$ python -q
>>> import numpy as np
>>> np.set_printoptions(precision=2, suppress=True, linewidth=120)
>>> M = np.loadtxt("mat.csv", delimiter=",")
>>> print(M.round(2) + 0)
[[ 0.44  0.19  0.25  0.52 -0.32  0.41  0.34  0.15 -0.01 -0.07 -0.04 -0.05  0.1 ]
 [ 0.19 -0.47 -0.25  0.18  0.18 -0.19  0.01 -0.42 -0.12  0.33 -0.06  0.35  0.42]
 [ 0.25 -0.25  0.2  -0.21 -0.38 -0.39  0.07  0.    0.32 -0.48  0.42  0.44  0.28]
 [ 0.52  0.18 -0.21  0.23 -0.14 -0.45 -0.59  0.06  0.11  0.4  -0.45 -0.24 -0.26]
 [-0.32  0.18 -0.38 -0.14 -0.4  -0.26 -0.25  0.2   0.66  0.6  -0.6   0.06  0.26]
 [ 0.41 -0.19 -0.39 -0.45 -0.26  0.41 -0.15  0.72  0.08  0.04 -0.19  0.2  -0.08]
 [ 0.34  0.01  0.07 -0.59 -0.25 -0.15 -0.14  0.36 -0.08  0.17  0.52  0.04 -0.26]
 [ 0.15 -0.42  0.    0.06  0.2   0.72  0.36  0.24 -0.51 -0.18  0.07 -0.14 -0.41]
 [-0.01 -0.12  0.32  0.11  0.66  0.08 -0.08 -0.51  0.82 -0.1   0.14 -0.27  0.3 ]
 [-0.07  0.33 -0.48  0.4   0.6   0.04  0.17 -0.18 -0.1  -0.37  0.44 -0.42  0.61]
 [-0.04 -0.06  0.42 -0.45 -0.6  -0.19  0.52  0.07  0.14  0.44  0.92  0.25  0.2 ]
 [-0.05  0.35  0.44 -0.24  0.06  0.2   0.04 -0.14 -0.27 -0.42  0.25  0.53  0.29]
 [ 0.1   0.42  0.28 -0.26  0.26 -0.08 -0.26 -0.41  0.3   0.61  0.2   0.29  0.58]]
>>> print(np.linalg.cond(M) > 100)
True
>>> rng = np.random.default_rng(709)
>>> z = rng.permutation(13)
>>> print(z)
[ 2  0  8  1  6  5  3 12  7 11 10  4  9]
>>> other = M[z][:, z]
>>> print(np.round(np.sort(np.abs(np.linalg.eigvals(other))), 2) + 0)
[0. 0. 0. 1. 1. 1. 1. 1. 1. 1. 2. 2. 2.]
>>> print(np.allclose(other, M))
False
>>> print(round(np.linalg.det(other), 2), np.round(np.linalg.det(M[z]), 2))
-0.0 -0.0
>>> r = np.linalg.matrix_rank(M)
>>> print(r)
10
>>> N = np.linalg.svd(M)[2][r:].T
>>> print([int(np.linalg.matrix_rank(M[:i])) for i in range(1, len(M) + 1)])
[1, 2, 3, 4, 5, 6, 7, 8, 9, 10, 10, 10, 10]
>>> print(np.linalg.matrix_rank(M.T @ M), np.linalg.matrix_rank(M @ M.T))
10 10
>>> print(N.shape)
(13, 3)
>>> other = np.array([[0, 0, -2, -1, -1, 2, 2, -1, 0],
...     [1, -1, -1, 2, 2, 1, 1, -1, 2],
...     [-2, 2, -1, 2, 1, 2, 0, -2, 1],
...     [1, 1, 0, -2, 2, 1, 2, -2, -1],
...     [2, -2, 1, -1, 1, 0, 2, -1, -2],
...     [0, 1, 1, 0, 1, -2, -1, 1, 2],
...     [0, -1, -1, -2, 1, -1, 1, -2, 2],
...     [-2, -1, 0, 2, 2, -2, 1, -2, 0],
...     [0, 2, 0, -2, 0, -1, 0, -2, 2]])
>>> arr = np.triu(other, 1)
>>> print(arr)
[[ 0  0 -2 -1 -1  2  2 -1  0]
 [ 0  0 -1  2  2  1  1 -1  2]
 [ 0  0  0  2  1  2  0 -2  1]
 [ 0  0  0  0  2  1  2 -2 -1]
 [ 0  0  0  0  0  0  2 -1 -2]
 [ 0  0  0  0  0  0 -1  1  2]
 [ 0  0  0  0  0  0  0 -2  2]
 [ 0  0  0  0  0  0  0  0  0]
 [ 0  0  0  0  0  0  0  0  0]]
>>> print(np.abs(np.diag(np.linalg.qr(arr)[1])) > 1e-9)
[False False False False False False False False False]
>>> print(np.linalg.lstsq(arr[:-1].T, arr[-1])[2])
7
>>> print(np.sort(np.linalg.eigvals(arr)))
[0. 0. 0. 0. 0. 0. 0. 0. 0.]
>>> print(np.prod(np.diag(arr)), round(np.linalg.det(arr), 2))
0 0.0
>>> print([int(np.linalg.matrix_rank(np.linalg.matrix_power(arr, p))) for p in range(1, 10)])
[7, 5, 3, 2, 1, 0, 0, 0, 0]
>>> left, sigma, Vh = np.linalg.svd(arr)
>>> print(np.argmax(sigma[:-1] / (sigma[1:] + 1e-6)) + 1)
7
>>> print(sigma)
[6.17 4.96 3.24 2.09 1.74 1.12 0.37 0.   0.  ]
>>> other = left[:, :7] @ np.diag(sigma[:7]) @ Vh[:7]
>>> print(other.round(2) + 0)
[[ 0.  0. -2. -1. -1.  2.  2. -1.  0.]
 [ 0.  0. -1.  2.  2.  1.  1. -1.  2.]
 [ 0.  0.  0.  2.  1.  2.  0. -2.  1.]
 [ 0.  0.  0.  0.  2.  1.  2. -2. -1.]
 [ 0.  0.  0.  0.  0.  0.  2. -1. -2.]
 [ 0.  0.  0.  0.  0.  0. -1.  1.  2.]
 [ 0.  0.  0.  0.  0.  0.  0. -2.  2.]
 [ 0.  0.  0.  0.  0.  0.  0.  0.  0.]
 [ 0.  0.  0.  0.  0.  0.  0.  0.  0.]]
>>> print(round(np.linalg.norm(arr - other) / np.linalg.norm(arr), 2))
0.0
>>> print(np.linalg.matrix_rank(arr, rtol=0.05))
7
>>> W1 = np.array([[1, -2, 3, -1],
...     [-2, -2, 2, -1],
...     [3, 3, 2, 2],
...     [-2, 2, -1, -2],
...     [3, 3, -3, -1],
...     [-2, 2, 0, 2],
...     [-1, -1, 1, 1],
...     [-2, 3, -3, -1],
...     [1, -2, 1, 2]])
>>> beta = np.array([-3, -2, -1, 2])
>>> hid = np.maximum(arr @ W1 + beta, 0)
>>> print(np.linalg.matrix_rank(hid))
4
>>> print((hid > 0).mean(axis=0))
[0.22 0.11 0.44 1.  ]
>>> print((hid > 0).astype(int))
[[0 0 1 1]
 [0 0 0 1]
 [0 1 1 1]
 [1 0 0 1]
 [0 0 1 1]
 [0 0 0 1]
 [1 0 1 1]
 [0 0 0 1]
 [0 0 0 1]]
>>> basis = np.array([[-2, 2], [-1, 0], [3, 3], [0, -3]])
>>> print(W1 @ basis)
[[  9  14]
 [ 12   5]
 [ -3   6]
 [ -1  -1]
 [-18   0]
 [  2 -10]
 [  6  -2]
 [ -8 -10]
 [  3  -1]]
>>> print(hid @ basis)
[[ 12 -12]
 [  0  -6]
 [  2 -12]
 [ -4  -8]
 [  6   3]
 [  0 -12]
 [ 15   3]
 [  0  -6]
 [  0  -6]]
>>> r = np.linalg.matrix_rank(arr)
>>> print(r)
7
>>> N = np.linalg.svd(arr)[2][r:].T
>>> print(np.linalg.matrix_rank(arr.T @ arr), np.linalg.matrix_rank(arr @ arr.T))
7 7
>>> print(np.round(arr @ N, 2) + 0)
[[0. 0.]
 [0. 0.]
 [0. 0.]
 [0. 0.]
 [0. 0.]
 [0. 0.]
 [0. 0.]
 [0. 0.]
 [0. 0.]]
>>> print([int(np.linalg.matrix_rank(arr[:i])) for i in range(1, len(arr) + 1)])
[1, 2, 3, 4, 5, 6, 7, 7, 7]
>>> print(N.shape)
(9, 2)
>>> E = np.load("arr.npy")
>>> print(E)
[[ 0.5  1.8 -4.8 -0.6 -0.4]
 [ 0.5  0.4  0.  -0.1  0.2]
 [-0.9 -0.9  0.3 -0.2  1.5]
 [-0.4  1.6  3.3 -0.5 -1.3]
 [-0.5  0.6  2.7  0.  -1.1]
 [ 0.3 -1.9  3.9 -0.5  0.9]
 [ 0.6 -0.7 -3.3  0.2  1.2]
 [ 0.  -0.9 -3.6  0.2 -2. ]
 [ 0.7  1.  -3.9 -1.5  0.4]
 [-1.  -0.3 -2.7  0.9  0.2]
 [ 0.5 -0.5  8.7  0.   1.1]
 [ 0.1  2.6  4.5 -0.3 -0.3]
 [ 0.3  0.7  5.7  0.9 -0.4]]
>>> z = rng.permutation(5)
>>> other = E[:, z] * rng.choice([-1, 1], 5)
>>> print(other)
[[ 0.4  1.8  4.8  0.5 -0.6]
 [-0.2  0.4 -0.   0.5 -0.1]
 [-1.5 -0.9 -0.3 -0.9 -0.2]
 [ 1.3  1.6 -3.3 -0.4 -0.5]
 [ 1.1  0.6 -2.7 -0.5  0. ]
 [-0.9 -1.9 -3.9  0.3 -0.5]
 [-1.2 -0.7  3.3  0.6  0.2]
 [ 2.  -0.9  3.6  0.   0.2]
 [-0.4  1.   3.9  0.7 -1.5]
 [-0.2 -0.3  2.7 -1.   0.9]
 [-1.1 -0.5 -8.7  0.5  0. ]
 [ 0.3  2.6 -4.5  0.1 -0.3]
 [ 0.4  0.7 -5.7  0.3  0.9]]
>>> left, _, Vh = np.linalg.svd(E.T @ other)
>>> print(np.round(np.linalg.lstsq(E, other)[0], 2) + 0)
[[ 0.  0.  0.  1.  0.]
 [ 0.  1.  0.  0.  0.]
 [ 0.  0. -1.  0.  0.]
 [ 0.  0.  0.  0.  1.]
 [-1.  0.  0.  0.  0.]]
>>> print(np.round(left @ Vh, 2) + 0)
[[ 0.  0.  0.  1.  0.]
 [ 0.  1.  0.  0.  0.]
 [ 0.  0. -1.  0.  0.]
 [ 0.  0.  0.  0.  1.]
 [-1.  0.  0.  0.  0.]]
>>> print(z)
[4 1 2 0 3]
>>> P = other @ np.linalg.solve(other.T @ other, other.T)
>>> print(np.linalg.matrix_rank(np.eye(13) - P))
8
>>> print(np.round(np.linalg.eigvalsh(P), 2) + 0)
[0. 0. 0. 0. 0. 0. 0. 0. 1. 1. 1. 1. 1.]
>>> print(P @ other[:, 1])
[ 1.8  0.4 -0.9  1.6  0.6 -1.9 -0.7 -0.9  1.  -0.3 -0.5  2.6  0.7]
>>> print(np.trace(P))
5.0
>>> other = np.array([[-4, 6], [4, -2]])
>>> feats = np.tile(other, (2, 2))
>>> print(feats)
[[-4  6 -4  6]
 [ 4 -2  4 -2]
 [-4  6 -4  6]
 [ 4 -2  4 -2]]
>>> print(np.allclose(M @ M.T, M.T @ M))
True
>>> print(np.round(np.sort(np.abs(np.linalg.eigvals(M))), 2) + 0)
[0. 0. 0. 1. 1. 1. 1. 1. 1. 1. 2. 2. 2.]
>>> print(round(float(np.linalg.det(M)), 2))
-0.0
>>> print(np.allclose(M, M.T))
True
>>> print(round(np.abs(np.linalg.eigvals(M)).max(), 2))
2.0
>>> left, sigma, Vh = np.linalg.svd(feats)
>>> vecs = Vh[:(sigma > 1e-8).sum()]
>>> x = feats[2] + 3 * feats[3] + rng.integers(2) * np.eye(4)[2]
>>> print(x)
[8. 0. 9. 0.]
>>> print(np.round(vecs.T @ vecs, 2) + 0)
[[0.5 0.  0.5 0. ]
 [0.  0.5 0.  0.5]
 [0.5 0.  0.5 0. ]
 [0.  0.5 0.  0.5]]
>>> print(np.allclose(vecs.T @ vecs @ x, x))
False
>>> u = np.array([0, 0])
>>> print(np.correlate(feats[2], feats[0], "full"))
[-24  52 -72 104 -72  52 -24]
>>> print(np.array([np.convolve(row, u, "same") for row in feats]))
[[0 0 0 0]
 [0 0 0 0]
 [0 0 0 0]
 [0 0 0 0]]
>>> print(np.convolve(feats[2], u))
[0 0 0 0 0]
>>> X = 0.5 ** np.abs(np.subtract.outer(np.arange(13), np.arange(13)))
>>> print(X.round(2) + 0)
[[1.   0.5  0.25 0.12 0.06 0.03 0.02 0.01 0.   0.   0.   0.   0.  ]
 [0.5  1.   0.5  0.25 0.12 0.06 0.03 0.02 0.01 0.   0.   0.   0.  ]
 [0.25 0.5  1.   0.5  0.25 0.12 0.06 0.03 0.02 0.01 0.   0.   0.  ]
 [0.12 0.25 0.5  1.   0.5  0.25 0.12 0.06 0.03 0.02 0.01 0.   0.  ]
 [0.06 0.12 0.25 0.5  1.   0.5  0.25 0.12 0.06 0.03 0.02 0.01 0.  ]
 [0.03 0.06 0.12 0.25 0.5  1.   0.5  0.25 0.12 0.06 0.03 0.02 0.01]
 [0.02 0.03 0.06 0.12 0.25 0.5  1.   0.5  0.25 0.12 0.06 0.03 0.02]
 [0.01 0.02 0.03 0.06 0.12 0.25 0.5  1.   0.5  0.25 0.12 0.06 0.03]
 [0.   0.01 0.02 0.03 0.06 0.12 0.25 0.5  1.   0.5  0.25 0.12 0.06]
 [0.   0.   0.01 0.02 0.03 0.06 0.12 0.25 0.5  1.   0.5  0.25 0.12]
 [0.   0.   0.   0.01 0.02 0.03 0.06 0.12 0.25 0.5  1.   0.5  0.25]
 [0.   0.   0.   0.   0.01 0.02 0.03 0.06 0.12 0.25 0.5  1.   0.5 ]
 [0.   0.   0.   0.   0.   0.01 0.02 0.03 0.06 0.12 0.25 0.5  1.  ]]
>>> x = np.array([3, -2, -5, -1, 0, 5, 1, -3, -3, -1, -2, -5, 5])
>>> target = X @ x
>>> print(target)
[ 0.76 -2.99 -5.22 -2.57  0.29  3.3   0.47 -3.63 -5.05 -4.49 -4.68 -4.22  1.64]
>>> print(np.linalg.solve(X.T, X[6]))
[0. 0. 0. 0. 0. 0. 1. 0. 0. 0. 0. 0. 0.]
>>> print(np.linalg.solve(X, X[:, 0]))
[1. 0. 0. 0. 0. 0. 0. 0. 0. 0. 0. 0. 0.]
>>> print(np.linalg.solve(X, target + X[:, 12]))
[ 3. -2. -5. -1.  0.  5.  1. -3. -3. -1. -2. -5.  6.]
>>> Lm = np.linalg.cholesky(X)
>>> print(np.diag(Lm) ** 2)
[1.   0.75 0.75 0.75 0.75 0.75 0.75 0.75 0.75 0.75 0.75 0.75 0.75]
>>> print(round(np.prod(np.diag(Lm)) ** 2, 2), round(np.linalg.det(X), 2))
0.03 0.03
>>> other = np.array([[7, 1, 3, 5, 8, 9, 4, 6, 7, 1, 2, 6]])
>>> K = other.T @ other
>>> print(K)
[[49  7 21 35 56 63 28 42 49  7 14 42]
 [ 7  1  3  5  8  9  4  6  7  1  2  6]
 [21  3  9 15 24 27 12 18 21  3  6 18]
 [35  5 15 25 40 45 20 30 35  5 10 30]
 [56  8 24 40 64 72 32 48 56  8 16 48]
 [63  9 27 45 72 81 36 54 63  9 18 54]
 [28  4 12 20 32 36 16 24 28  4  8 24]
 [42  6 18 30 48 54 24 36 42  6 12 36]
 [49  7 21 35 56 63 28 42 49  7 14 42]
 [ 7  1  3  5  8  9  4  6  7  1  2  6]
 [14  2  6 10 16 18  8 12 14  2  4 12]
 [42  6 18 30 48 54 24 36 42  6 12 36]]
>>> print(np.unique(K.round(6), axis=0).shape)
(9, 12)
>>> print(np.allclose(K[:-1].T @ np.linalg.lstsq(K[:-1].T, K[-1])[0], K[-1]))
True
>>> print(K @ np.linalg.pinv(K) @ K)
[[49.  7. 21. 35. 56. 63. 28. 42. 49.  7. 14. 42.]
 [ 7.  1.  3.  5.  8.  9.  4.  6.  7.  1.  2.  6.]
 [21.  3.  9. 15. 24. 27. 12. 18. 21.  3.  6. 18.]
 [35.  5. 15. 25. 40. 45. 20. 30. 35.  5. 10. 30.]
 [56.  8. 24. 40. 64. 72. 32. 48. 56.  8. 16. 48.]
 [63.  9. 27. 45. 72. 81. 36. 54. 63.  9. 18. 54.]
 [28.  4. 12. 20. 32. 36. 16. 24. 28.  4.  8. 24.]
 [42.  6. 18. 30. 48. 54. 24. 36. 42.  6. 12. 36.]
 [49.  7. 21. 35. 56. 63. 28. 42. 49.  7. 14. 42.]
 [ 7.  1.  3.  5.  8.  9.  4.  6.  7.  1.  2.  6.]
 [14.  2.  6. 10. 16. 18.  8. 12. 14.  2.  4. 12.]
 [42.  6. 18. 30. 48. 54. 24. 36. 42.  6. 12. 36.]]
>>> print(round(float(np.trace(np.linalg.pinv(K) @ K)), 2))
1.0
